>>> import numpy as np
>>> np.set_printoptions(precision=2, suppress=True, linewidth=200)
>>> rnd = lambda a: np.round(a, 2) + 0
>>> J = np.load("test14.npy")
>>> J
array([[20.86, 15.81, 22.98,  0.44, 11.2 , 27.05, 11.46, 27.32],
       [21.98, 12.83, 23.11, -1.14, 12.8 , 26.26, 11.8 , 27.19],
       [19.96, 15.06, 23.98,  0.88, 10.67, 25.86, 11.21, 26.96],
       [21.45, 15.38, 24.09,  1.25, 11.63, 26.95, 12.56, 27.68],
       [20.62, 15.55, 23.13, -0.6 , 11.19, 26.68, 11.47, 28.83],
       [20.15, 16.13, 25.34, -0.78, 10.91, 27.85, 13.32, 26.46],
       [20.42, 13.81, 24.92, -0.27, 14.23, 26.63, 12.24, 28.29],
       [21.24, 15.5 , 26.17, -0.63, 11.45, 27.4 , 13.19, 26.66],
       [20.99, 13.14, 23.96, -1.47, 11.16, 27.63, 10.57, 26.6 ],
       [19.89, 16.02, 23.18, -0.48, 11.85, 25.54, 13.42, 27.13],
       [22.01, 15.89, 24.56,  0.84, 10.15, 26.23, 13.91, 28.  ],
       [21.13, 14.25, 23.13,  1.42, 10.35, 26.29, 11.64, 25.55],
       [19.51, 14.95, 24.71, -0.29, 12.35, 25.73, 11.38, 26.78],
       [20.93, 15.33, 23.27,  0.02, 11.34, 27.23, 12.98, 28.68]])
>>> P = J @ np.linalg.solve(J.T @ J, J.T)
>>> rnd(np.diag(P))
array([0.56, 0.74, 0.43, 0.29, 0.56, 0.63, 0.75, 0.45, 0.66, 0.56, 0.74, 0.53, 0.49, 0.59])
>>> out = J / np.sqrt((J ** 2).mean(axis=1, keepdims=True))
>>> rnd(np.linalg.norm(out, axis=1))
array([2.83, 2.83, 2.83, 2.83, 2.83, 2.83, 2.83, 2.83, 2.83, 2.83, 2.83, 2.83, 2.83, 2.83])
>>> np.linalg.matrix_rank(out) == np.linalg.matrix_rank(J)
np.True_
>>> rnd(out[11])
array([1.13, 0.77, 1.24, 0.08, 0.56, 1.41, 0.63, 1.37])
>>> np.linalg.matrix_rank(J - J.mean(axis=1, keepdims=True))
np.int64(7)
>>> out = np.c_[J[:, :3] @ np.array([[2, -1, -2], [1, 2, 1], [-2, 2, 1]]), np.array([3, 0, 0, 3, 3, 2, 2, -3, 0, 0, 2, -2, -3, -2])]
>>> rnd(out)
array([[11.57, 56.72, -2.93,  3.  ],
       [10.57, 49.9 , -8.02,  0.  ],
       [ 7.02, 58.12, -0.88,  0.  ],
       [10.1 , 57.49, -3.43,  3.  ],
       [10.53, 56.74, -2.56,  3.  ],
       [ 5.75, 62.79,  1.17,  2.  ],
       [ 4.81, 57.04, -2.11,  2.  ],
       [ 5.64, 62.1 , -0.81, -3.  ],
       [ 7.2 , 53.21, -4.88,  0.  ],
       [ 9.44, 58.51, -0.58,  0.  ],
       [10.79, 58.89, -3.57,  2.  ],
       [10.25, 53.63, -4.88, -2.  ],
       [ 4.55, 59.81,  0.64, -3.  ],
       [10.65, 56.27, -3.26, -2.  ]])
>>> np.linalg.matrix_rank(out)
np.int64(4)
>>> rnd(np.linalg.norm(out - J @ np.linalg.lstsq(J, out)[0], axis=0))
array([0.  , 0.  , 0.  , 7.16])
>>> rnd(np.linalg.lstsq(J, out[:, 0])[0])
array([ 2.,  1., -2.,  0.,  0.,  0.,  0.,  0.])
>>> np.linalg.matrix_rank(np.c_[J, out])
np.int64(9)
>>> np.linalg.cond(out) > 100
np.False_
>>> rnd(np.linalg.norm(out, 2) / np.linalg.norm(out))
np.float64(1.0)
>>> round(np.log10(np.linalg.cond(out)))
2
>>> left, s, vt = np.linalg.svd(J)
>>> rnd(s)
array([204.04,   5.18,   3.95,   3.72,   2.94,   2.68,   1.63,   1.12])
>>> out = left[:, :1] @ np.diag(s[:1]) @ vt[:1]
>>> rnd(np.abs(J - out).max())
np.float64(2.5)
>>> np.linalg.matrix_rank(out)
np.int64(1)
>>> np.linalg.matrix_rank(J, rtol=0.05)
np.int64(1)
>>> rnd(np.linalg.norm(J - out) / np.linalg.norm(J))
np.float64(0.04)
>>> M = np.array([[18, 9, 17, 13, 12],
...     [9, 19, 16, 6, 11],
...     [17, 16, 22, 16, 12],
...     [13, 6, 16, 23, 10],
...     [12, 11, 12, 10, 17]])
>>> np.linalg.matrix_rank(J, rtol=0.1)
np.int64(1)
>>> np.linalg.cond(J) > 100
np.True_
>>> round(np.log10(np.linalg.cond(J)))
2
>>> [round(float(x), 2) for x in np.linalg.svd(J, compute_uv=False)[:3]]
[204.04, 5.18, 3.95]
>>> rnd(np.linalg.norm(J, 2) / np.linalg.norm(J))
np.float64(1.0)
>>> w, vecs = np.linalg.eigh(M)
>>> vec = np.array([8, 7, 9, 2, 4])
>>> (np.sign(vecs[:, -1].round(6)) == np.sign(vecs[0, -1].round(6))).astype(int)
array([1, 1, 1, 1, 1])
>>> rnd(np.linalg.eigvalsh(M[1:, 1:]))
array([ 1.44,  7.76, 15.3 , 56.5 ])
>>> rnd(vecs * np.maximum(w, 0) @ vecs.T)
array([[18.,  9., 17., 13., 12.],
       [ 9., 19., 16.,  6., 11.],
       [17., 16., 22., 16., 12.],
       [13.,  6., 16., 23., 10.],
       [12., 11., 12., 10., 17.]])
>>> vec @ M @ vec
np.int64(13269)
>>> rnd(vecs * np.abs(w) @ vecs.T)
array([[18.,  9., 17., 13., 12.],
       [ 9., 19., 16.,  6., 11.],
       [17., 16., 22., 16., 12.],
       [13.,  6., 16., 23., 10.],
       [12., 11., 12., 10., 17.]])
>>> rnd(vec @ M @ vec / (vec @ vec)), rnd(w[0]), rnd(w[-1])
(np.float64(62.0), np.float64(0.06), np.float64(69.57))
>>> np.abs(M).sum(axis=1).max(), rnd(np.abs(w).max())
(np.int64(83), np.float64(69.57))
>>> left, s, vt = np.linalg.svd(M)
>>> np.argmax(s[:-1] / (s[1:] + 1e-6)) + 1
np.int64(4)
>>> rnd(s)
array([69.57, 15.54,  7.92,  5.91,  0.06])
>>> out = left[:, :4] @ np.diag(s[:4]) @ vt[:4]
>>> np.linalg.matrix_rank(out)
np.int64(4)
>>> rnd(np.abs(M - out).max())
np.float64(0.03)
>>> np.linalg.matrix_rank(M, rtol=0.05)
np.int64(4)
>>> np.linalg.matrix_rank(M, rtol=0.1)
np.int64(3)
>>> [round(float(x), 2) for x in np.linalg.svd(M, compute_uv=False)[:3]]
[69.57, 15.54, 7.92]
>>> rnd(np.linalg.norm(M, 2) / np.linalg.norm(M))
np.float64(0.97)
>>> np.linalg.cond(M) > 100
np.True_
>>> rnd(np.linalg.norm(M, 1)), rnd(np.linalg.norm(M, np.inf))
(np.float64(83.0), np.float64(83.0))
>>> rnd(np.linalg.norm(M[0] - M[1]))
np.float64(15.23)
>>> rnd(np.linalg.norm(M) ** 2 / np.linalg.norm(M, 2) ** 2)
np.float64(1.07)
>>> rnd(np.linalg.norm(M, 2))
np.float64(69.57)
>>> rnd(np.linalg.norm(M, "nuc"))
np.float64(99.0)
>>> arr = np.loadtxt("sample3.csv", delimiter=",")
>>> rnd(arr)
array([[0.08, 0.03, 0.19, 0.14, 0.14],
       [0.03, 0.01, 0.06, 0.05, 0.05],
       [0.19, 0.06, 0.45, 0.32, 0.32],
       [0.14, 0.05, 0.32, 0.23, 0.23],
       [0.14, 0.05, 0.32, 0.23, 0.23]])
>>> np.einsum("ii->", arr)
np.float64(1.0)
>>> rnd(np.linalg.eigvals(arr).sum().real)
np.float64(1.0)
>>> rnd(np.linalg.det(2 * arr)), rnd(np.linalg.det(arr))
(np.float64(0.0), np.float64(0.0))
>>> rnd(np.linalg.det(arr.T))
np.float64(0.0)
>>> rnd(np.poly(arr))
array([ 1., -1.,  0.,  0.,  0.,  0.])
>>> rng = np.random.default_rng(617173)
>>> out = arr + rng.integers(-2, 3, (5, 1)) @ rng.integers(-2, 3, (1, 5))
>>> rnd(out)
array([[ 0.08, -0.97, -0.81,  1.14, -1.86],
       [ 0.03, -0.99, -0.94,  1.05, -1.95],
       [ 0.19,  1.06,  1.45, -0.68,  2.32],
       [ 0.14,  1.05,  1.32, -0.77,  2.23],
       [ 0.14,  1.05,  1.32, -0.77,  2.23]])
>>> np.abs(out - arr).sum(axis=1)
array([5., 5., 5., 5., 5.])
>>> rnd(np.linalg.svd(out - arr, compute_uv=False))
array([5.92, 0.  , 0.  , 0.  , 0.  ])
>>> out - arr
array([[ 0., -1., -1.,  1., -2.],
       [ 0., -1., -1.,  1., -2.],
       [ 0.,  1.,  1., -1.,  2.],
       [ 0.,  1.,  1., -1.,  2.],
       [ 0.,  1.,  1., -1.,  2.]])
